$ ipython --no-banner

In [1]: import numpy as np

In [2]: np.set_printoptions(suppress=True, linewidth=200)

In [3]: M = np.load("m.npy")

In [4]: print(M)
[[  3  -6   2  -6   9  -5  -5  -9   4  -6]
 [ 12  -7  -3 -12  13  -6   2 -13   6  -1]
 [ 14  -6  -2 -18   6 -11  -3  -4   3   7]
 [ 20  -8   3 -13   5  -4  -6   1  12   6]
 [ 18 -13  -5  -8   2 -12 -10  -5  15  11]
 [ 23  -7   4 -13  10  -4  -9  -8  20  11]
 [ 17  -9  -2 -18  14  -8  -8 -12  27  16]
 [ 22  -1  -7 -20  20  -7 -12 -13  22  11]
 [ 16  -3  -4 -29  17 -14 -18 -15  15  18]
 [ 22 -10  -7 -27  10  -9 -27 -11  22  18]
 [ 26 -15  -9 -36  15 -17 -30  -8  21  16]
 [ 30  -8  -7 -34   8  -9 -36 -11  19  10]
 [ 31  -2 -11 -31  17   0 -40 -10  17  13]]

In [5]: proj = M @ np.linalg.solve(M.T @ M, M.T)

In [6]: print(np.allclose(proj @ proj, proj))
True

In [7]: print(np.round(proj @ M[:, 1], 2))
[ -6.  -7.  -6.  -8. -13.  -7.  -9.  -1.  -3. -10. -15.  -8.  -2.]

In [8]: print(np.round(np.linalg.eigvalsh(proj), 2) + 0)
[0. 0. 0. 1. 1. 1. 1. 1. 1. 1. 1. 1. 1.]

In [9]: F = np.loadtxt("layer9.csv", delimiter=",")

In [10]: print(F)
[[9. 5. 1. 8. 4. 9. 5. 0. 7.]
 [2. 9. 4. 2. 7. 6. 9. 6. 3.]
 [0. 2. 7. 0. 6. 2. 1. 2. 4.]
 [0. 5. 4. 1. 1. 2. 9. 0. 7.]
 [7. 5. 3. 0. 0. 1. 1. 3. 4.]
 [9. 6. 1. 6. 2. 3. 1. 2. 2.]
 [1. 1. 9. 7. 1. 0. 9. 3. 1.]
 [8. 6. 3. 9. 1. 5. 8. 0. 5.]
 [3. 5. 3. 1. 6. 1. 1. 9. 7.]]

In [11]: x0 = np.array([0, -2, 4, 4, 3, 0, -5, 2, 4])

In [12]: y = F @ x0

In [13]: print(y)
[41.  6. 57. -4. 19. 29. 30. 19. 65.]

In [14]: print(np.round(np.linalg.solve(F, y + F[:, 0]), 2) + 0)
[ 1. -2.  4.  4.  3.  0. -5.  2.  4.]

In [15]: print(np.round(np.linalg.solve(F, y), 2) + 0)
[ 0. -2.  4.  4.  3.  0. -5.  2.  4.]

In [16]: print(np.round(np.linalg.solve(F, 3 * y), 2) + 0)
[  0.  -6.  12.  12.   9.   0. -15.   6.  12.]

In [17]: print(np.round(np.linalg.svd(F, compute_uv=False), 2))
[37.2  15.09 13.13  8.63  6.95  6.67  4.55  2.07  0.05]

In [18]: print(np.round(F.mean(axis=0), 2))
[4.33 4.89 3.89 3.78 3.11 3.22 4.89 2.78 4.44]

In [19]: print(F.sum(axis=1))
[48. 48. 24. 29. 24. 32. 32. 45. 36.]

In [20]: print(np.count_nonzero(F))
72

In [21]: print(np.linalg.matrix_rank(F))
9

In [22]: print(F.sum(axis=0))
[39. 44. 35. 34. 28. 29. 44. 25. 40.]

In [23]: blk = np.stack([M, 2 * M, M[::-1]])

In [24]: print((blk @ M.T).shape)
(3, 13, 13)

In [25]: print(np.linalg.matrix_rank(blk.reshape(3, -1)))
2

In [26]: print(blk.shape)
(3, 13, 10)

In [27]: U, s, vt = np.linalg.svd(F)

In [28]: print(np.argmax(s[:-1] / (s[1:] + 1e-6)) + 1)
8

In [29]: print(s.round(2))
[37.2  15.09 13.13  8.63  6.95  6.67  4.55  2.07  0.05]

In [30]: B = U[:, :8] @ np.diag(s[:8]) @ vt[:8]

In [31]: print(np.linalg.matrix_rank(B))
8

In [32]: print(round(float(np.abs(F - B).max()), 2))
0.02

In [33]: print(round(float(np.linalg.norm(F - B, 2)), 2), round(float(s[8]), 2))
0.05 0.05

In [34]: print(round(float(np.linalg.norm(F - B) / np.linalg.norm(F)), 2))
0.0

In [35]: J = np.load("run8.npy")

In [36]: print(J)
[[ 0  3  4 -3  2]
 [-3  0  1 -1  3]
 [-4 -1  0  0  1]
 [ 3  1  0  0 -1]
 [-2 -3 -1  1  0]]

In [37]: x0 = np.array([0, 2, 0, 1, 1])

In [38]: print(np.round(np.linalg.svd(J, compute_uv=False), 2) + 0)
[7.05 7.05 1.16 1.16 0.  ]

In [39]: Q = np.linalg.solve(np.eye(5) - J, np.eye(5) + J)

In [40]: print(np.round(Q @ Q.T, 2) + 0)
[[1. 0. 0. 0. 0.]
 [0. 1. 0. 0. 0.]
 [0. 0. 1. 0. 0.]
 [0. 0. 0. 1. 0.]
 [0. 0. 0. 0. 1.]]

In [41]: rng = np.random.default_rng(5705)

In [42]: labels = rng.permutation(5)

In [43]: print(labels)
[1 0 4 3 2]

In [44]: B = J[labels][:, labels]

In [45]: print(np.allclose(B, J))
False

In [46]: print(np.trace(B))
0

In [47]: print(round(np.linalg.det(B), 2), round(float(np.linalg.det(J[labels])), 2))
0.0 0.0

In [48]: print(np.round(np.sort(np.abs(np.linalg.eigvals(B))), 2) + 0)
[0.   1.16 1.16 7.05 7.05]

In [49]: U, s, vt = np.linalg.svd(J)

In [50]: evecs = vt[:(s > 1e-8).sum()]

In [51]: x0 = J[1] + -2 * J[0] + rng.integers(2) * np.eye(5)[4]

In [52]: print(x0)
[-3. -6. -7.  5. -1.]

In [53]: print(np.round(evecs.T @ evecs, 2) + 0)
[[ 1.    0.    0.    0.    0.  ]
 [ 0.    0.99 -0.06 -0.1  -0.01]
 [ 0.   -0.06  0.76 -0.42 -0.06]
 [ 0.   -0.1  -0.42  0.27 -0.1 ]
 [ 0.   -0.01 -0.06 -0.1   0.99]]

In [54]: print(np.linalg.matrix_rank(np.vstack([J, x0])))
4

In [55]: print(np.allclose(evecs.T @ evecs @ x0, x0))
True

In [56]: print([round(float(x), 2) for x in np.linalg.svd(J, compute_uv=False)[:3]])
[7.05, 7.05, 1.16]

In [57]: print(np.linalg.cond(J) > 100)
True

In [58]: print(np.round(np.linalg.norm(J, 2) / np.linalg.norm(J), 2))
0.7

In [59]: Q, _ = np.linalg.qr(np.array([[0.0, -1.5, 0.5, -0.4, -0.3, 0.8, -0.3, 1.1],
    ...:     [-1.6, 1.1, 0.7, 1.3, 1.1, -0.3, -0.2, 0.9],
    ...:     [0.4, 0.7, 0.1, 0.4, 0.6, 0.0, -0.5, -0.7],
    ...:     [1.3, 0.7, -0.1, 2.2, 1.0, -1.0, -1.1, -0.1],
    ...:     [-0.5, -0.2, 1.0, 1.0, -1.0, -1.6, -0.1, 0.2],
    ...:     [-1.3, 0.1, 2.5, 0.2, 0.2, 1.4, 0.7, -0.3],
    ...:     [-0.4, 0.5, -1.5, 0.4, 0.2, -0.7, 0.6, -1.4],
    ...:     [-0.3, 1.1, -1.1, 0.0, 0.0, 0.2, -0.4, -1.1]]))

In [60]: ev = np.array([4, 4, -2, 1, 0, 2, 5, -1])

In [61]: X = Q @ np.diag(ev) @ Q.T

In [62]: print(X.round(2))
[[ 2.61 -0.28 -0.81 -0.62  0.53 -0.28 -1.49  0.09]
 [-0.28  2.9   0.56 -0.9   0.78  0.14 -0.25  1.18]
 [-0.81  0.56  0.03  0.46 -0.44 -1.29 -0.66  0.91]
 [-0.62 -0.9   0.46  1.77 -0.58 -1.24  0.99  0.74]
 [ 0.53  0.78 -0.44 -0.58  0.43 -0.29 -0.02 -0.04]
 [-0.28  0.14 -1.29 -1.24 -0.29  1.58  2.14  0.28]
 [-1.49 -0.25 -0.66  0.99 -0.02  2.14  1.36 -0.99]
 [ 0.09  1.18  0.91  0.74 -0.04  0.28 -0.99  2.32]]

In [63]: U, s, vt = np.linalg.svd(X)

In [64]: evecs = vt[:(s > 1e-8).sum()]

In [65]: x0 = X[1] + -1 * X[0] + rng.integers(2) * np.eye(8)[2]

In [66]: print(x0.round(2))
[-2.89  3.18  2.37 -0.28  0.26  0.42  1.24  1.08]

In [67]: print(np.round(evecs.T @ evecs, 2) + 0)
[[ 0.9  -0.13 -0.03 -0.05  0.25 -0.02 -0.02  0.09]
 [-0.13  0.85 -0.04 -0.06  0.31 -0.02 -0.02  0.11]
 [-0.03 -0.04  0.99 -0.02  0.09 -0.01 -0.01  0.03]
 [-0.05 -0.06 -0.02  0.98  0.12 -0.01 -0.01  0.04]
 [ 0.25  0.31  0.09  0.12  0.38  0.04  0.05 -0.23]
 [-0.02 -0.02 -0.01 -0.01  0.04  1.    0.    0.02]
 [-0.02 -0.02 -0.01 -0.01  0.05  0.    1.    0.02]
 [ 0.09  0.11  0.03  0.04 -0.23  0.02  0.02  0.91]]

In [68]: print(np.linalg.matrix_rank(np.vstack([X, x0])))
8
